$ python -q
>>> import numpy as np
>>> np.set_printoptions(suppress=True, linewidth=140)
>>> rnd = lambda a: np.round(a, 1) + 0
>>> feats = np.load("out6.npy")
>>> feats
array([[ 0,  0,  0,  0],
       [ 0, 25,  0, -5],
       [ 0,  0,  0,  0],
       [ 0, -5,  0,  1]])
>>> np.argsort(-np.linalg.norm(feats, axis=0).round(6), kind="stable")[:3]
array([1, 3, 0])
>>> rnd(np.linalg.norm(feats, 2) / np.linalg.norm(feats))
np.float64(1.0)
>>> np.linalg.cond(feats) > 100
np.True_
>>> rnd(np.trace(np.linalg.pinv(feats) @ feats))
np.float64(1.0)
>>> rnd(feats @ np.linalg.pinv(feats) @ feats)
array([[ 0.,  0.,  0.,  0.],
       [ 0., 25.,  0., -5.],
       [ 0.,  0.,  0.,  0.],
       [ 0., -5.,  0.,  1.]])
>>> U, s, VT = np.linalg.svd(feats)
>>> rnd(s)
array([26.,  0.,  0.,  0.])
>>> other = U[:, :1] @ np.diag(s[:1]) @ VT[:1]
>>> np.linalg.matrix_rank(other)
np.int64(1)
>>> rnd(other)
array([[ 0.,  0.,  0.,  0.],
       [ 0., 25.,  0., -5.],
       [ 0.,  0.,  0.,  0.],
       [ 0., -5.,  0.,  1.]])
>>> rnd(other.reshape(2, -1))
array([[ 0.,  0.,  0.,  0.,  0., 25.,  0., -5.],
       [ 0.,  0.,  0.,  0.,  0., -5.,  0.,  1.]])
>>> rnd(other.ravel(order="F"))
array([ 0.,  0.,  0.,  0.,  0., 25.,  0., -5.,  0.,  0.,  0.,  0.,  0., -5.,  0.,  1.])
>>> rnd(other.reshape(-1, 2))
array([[ 0.,  0.],
       [ 0.,  0.],
       [ 0., 25.],
       [ 0., -5.],
       [ 0.,  0.],
       [ 0.,  0.],
       [ 0., -5.],
       [ 0.,  1.]])
>>> T = other.reshape(4, 2, -1)
>>> rnd(T.transpose(1, 0, 2))
array([[[ 0.,  0.],
        [ 0., 25.],
        [ 0.,  0.],
        [ 0., -5.]],

       [[ 0.,  0.],
        [ 0., -5.],
        [ 0.,  0.],
        [ 0.,  1.]]])
>>> rnd(T[:, 0])
array([[ 0.,  0.],
       [ 0., 25.],
       [ 0.,  0.],
       [ 0., -5.]])
>>> np.swapaxes(T, 1, 2)[2]
array([[0., 0.],
       [0., 0.]])
>>> U, s, VT = np.linalg.svd(feats)
>>> evecs = VT[:(s > 1e-8).sum()]
>>> rng = np.random.default_rng(2426)
>>> x0 = feats[1] + 4 * feats[0] + rng.integers(2) * np.eye(4)[3]
>>> x0
array([ 0., 25.,  0., -5.])
>>> rnd(evecs.T @ evecs)
array([[ 0. ,  0. ,  0. ,  0. ],
       [ 0. ,  1. ,  0. , -0.2],
       [ 0. ,  0. ,  0. ,  0. ],
       [ 0. , -0.2,  0. ,  0. ]])
>>> rnd(np.diag(evecs.T @ evecs))
array([0., 1., 0., 0.])
>>> q, _ = np.linalg.qr(np.array([[-0.3, 0.2, 1.0, 0.2],
...     [1.9, 0.0, -0.7, -0.7],
...     [-0.7, -1.3, -1.4, 0.8],
...     [-0.8, 0.7, 0.5, -0.2]]))
>>> arr = -1 * q
>>> rnd(arr)
array([[ 0.1,  0.1, -0.8,  0.6],
       [-0.9, -0.1,  0.2,  0.5],
       [ 0.3, -0.8,  0.2,  0.4],
       [ 0.4,  0.5,  0.6,  0.5]])
>>> other = np.linalg.inv(arr)
>>> rnd(arr @ other)
array([[1., 0., 0., 0.],
       [0., 1., 0., 0.],
       [0., 0., 1., 0.],
       [0., 0., 0., 1.]])
>>> rnd(np.linalg.det(arr) * other)
array([[-0.1,  0.9, -0.3, -0.4],
       [-0.1,  0.1,  0.8, -0.5],
       [ 0.8, -0.2, -0.2, -0.6],
       [-0.6, -0.5, -0.4, -0.5]])
>>> (np.abs(other) > 1e-9).astype(int)
array([[1, 1, 1, 1],
       [1, 1, 1, 1],
       [1, 1, 1, 1],
       [1, 1, 1, 1]])
>>> rnd(np.linalg.inv(other))
array([[ 0.1,  0.1, -0.8,  0.6],
       [-0.9, -0.1,  0.2,  0.5],
       [ 0.3, -0.8,  0.2,  0.4],
       [ 0.4,  0.5,  0.6,  0.5]])
>>> rnd(other)
array([[ 0.1, -0.9,  0.3,  0.4],
       [ 0.1, -0.1, -0.8,  0.5],
       [-0.8,  0.2,  0.2,  0.6],
       [ 0.6,  0.5,  0.4,  0.5]])
>>> rnd(np.linalg.slogdet(arr)[0])
np.float64(-1.0)
>>> x0 = np.array([0, 1, 2, 1])
>>> rnd(np.linalg.inv(other))
array([[ 0.1,  0.1, -0.8,  0.6],
       [-0.9, -0.1,  0.2,  0.5],
       [ 0.3, -0.8,  0.2,  0.4],
       [ 0.4,  0.5,  0.6,  0.5]])
>>> 4 - np.linalg.matrix_rank(other - np.eye(4), tol=1e-8)
np.int64(1)
>>> rnd(np.abs(np.linalg.eigvals(other)))
array([1., 1., 1., 1.])
>>> x0 = np.array([1, -2, 0, 1])
>>> rhs = arr @ x0
>>> rnd(rhs)
array([ 0.4, -0.2,  2.4, -0.1])
>>> rnd(np.linalg.solve(arr, rhs + arr[:, 2]))
array([ 1., -2.,  1.,  1.])
>>> r = np.linalg.matrix_rank(feats)
>>> r
np.int64(1)
>>> ns = np.linalg.svd(feats)[2][r:].T
>>> [int(np.linalg.matrix_rank(feats[:i])) for i in range(1, len(feats) + 1)]
[0, 1, 1, 1]
>>> np.linalg.matrix_rank(feats.T @ feats), np.linalg.matrix_rank(feats @ feats.T)
(np.int64(1), np.int64(1))
>>> ns.shape
(4, 3)
>>> rnd(ns @ ns.T)
array([[1. , 0. , 0. , 0. ],
       [0. , 0. , 0. , 0.2],
       [0. , 0. , 1. , 0. ],
       [0. , 0.2, 0. , 1. ]])
>>> ang = np.radians(90)
>>> R = np.eye(4)
>>> R[0, 0] = R[1, 1] = np.cos(ang)
>>> R[0, 1], R[1, 0] = -np.sin(ang), np.sin(ang)
>>> rnd(R)
array([[ 0., -1.,  0.,  0.],
       [ 1.,  0.,  0.,  0.],
       [ 0.,  0.,  1.,  0.],
       [ 0.,  0.,  0.,  1.]])
>>> other = arr @ R.T
>>> np.allclose(arr @ arr.T, other @ other.T)
True
>>> F = np.load("a.npy")
>>> F
array([[  6,   6,   2,  -2],
       [  6,   6,   2,  -2],
       [-15, -15,  -5,   5],
       [ 15,  15,   5,  -5]])
>>> rnd(np.linalg.norm(F, 2))
np.float64(34.1)
>>> np.linalg.norm(F, axis=1).argmax()
np.int64(2)
>>> rnd(np.linalg.norm(F, axis=0))
array([22.8, 22.8,  7.6,  7.6])
>>> rnd(np.linalg.norm(F, "nuc"))
np.float64(34.1)
>>> F[0] @ F[1]
np.int64(80)
>>> rnd(np.linalg.norm(F[0], 1)), rnd(np.linalg.norm(F[0], np.inf))
(np.float64(16.0), np.float64(6.0))
>>> rnd(np.linalg.norm(F[0] - F[1]))
np.float64(0.0)
>>> rnd(np.linalg.norm(F, 1)), rnd(np.linalg.norm(F, np.inf))
(np.float64(42.0), np.float64(40.0))
>>> K = np.array([[-9.9, -19.0, -23.2],
...     [-3.1, -4.6, 43.8],
...     [-2.8, -3.1, 42.1],
...     [-10.3, -17.7, -22.5],
...     [-14.2, 5.3, -31.2],
...     [-10.3, -19.3, -24.2],
...     [-11.3, -18.7, -21.6],
...     [-12.8, 4.7, -30.8],
...     [-9.2, -19.2, -22.5],
...     [-11.3, 3.8, -28.3],
...     [-10.1, -16.8, -22.7],
...     [-2.8, -4.2, 41.8],
...     [-10.4, -17.6, -21.9],
...     [-12.2, 3.7, -30.3],
...     [-11.8, 3.1, -30.2],
...     [-10.6, 2.7, -30.5]])
>>> labels = K[:, 0] > np.median(K[:, 0])
>>> r0 = K[labels].mean(axis=0) - K[~labels].mean(axis=0)
>>> rnd(r0)
array([  4.5, -11.4,  29.7])
>>> ((K - K.mean(axis=0)) @ r0 > 0).astype(int)
array([0, 1, 1, 0, 0, 0, 0, 0, 0, 0, 0, 1, 0, 0, 0, 0])
>>> M = np.load("x.npy")
>>> M
array([[8, 0, 0, 0, 0],
       [0, 9, 0, 0, 0],
       [0, 0, 5, 0, 0],
       [0, 0, 0, 9, 0],
       [0, 0, 0, 0, 0]])
>>> np.abs(np.diag(np.linalg.qr(M)[1])) > 1e-9
array([ True,  True,  True,  True, False])
>>> np.linalg.lstsq(M[:-1].T, M[-1])[2]
np.int32(4)
>>> np.unique(M.round(6), axis=0).shape
(5, 5)
>>> U, s, VT = np.linalg.svd(M)
>>> evecs = VT[:(s > 1e-8).sum()]
>>> x0 = M[4] + 2 * M[0] + rng.integers(2) * np.eye(5)[4]
>>> x0
array([16.,  0.,  0.,  0.,  1.])
>>> np.linalg.matrix_rank(np.vstack([M, x0]))
np.int64(5)
>>> A = np.array([[0.1, 0.3, 0.5],
...     [-0.1, -0.2, -0.8],
...     [0.2, -1.9, -0.6],
...     [-2.1, 0.6, -0.3],
...     [1.7, -0.5, 1.5]])
>>> A
array([[ 0.1,  0.3,  0.5],
       [-0.1, -0.2, -0.8],
       [ 0.2, -1.9, -0.6],
       [-2.1,  0.6, -0.3],
       [ 1.7, -0.5,  1.5]])
>>> U, s, VT = np.linalg.svd(F)
>>> evecs = VT[:(s > 1e-8).sum()]
>>> x0 = F[0] + 2 * F[1] + rng.integers(2) * np.eye(4)[3]
>>> x0
array([18., 18.,  6., -6.])
>>> rnd(np.diag(evecs.T @ evecs))
array([0.4, 0.4, 0. , 0. ])
>>> rnd(np.linalg.norm(x0 - evecs.T @ evecs @ x0))
np.float64(0.0)
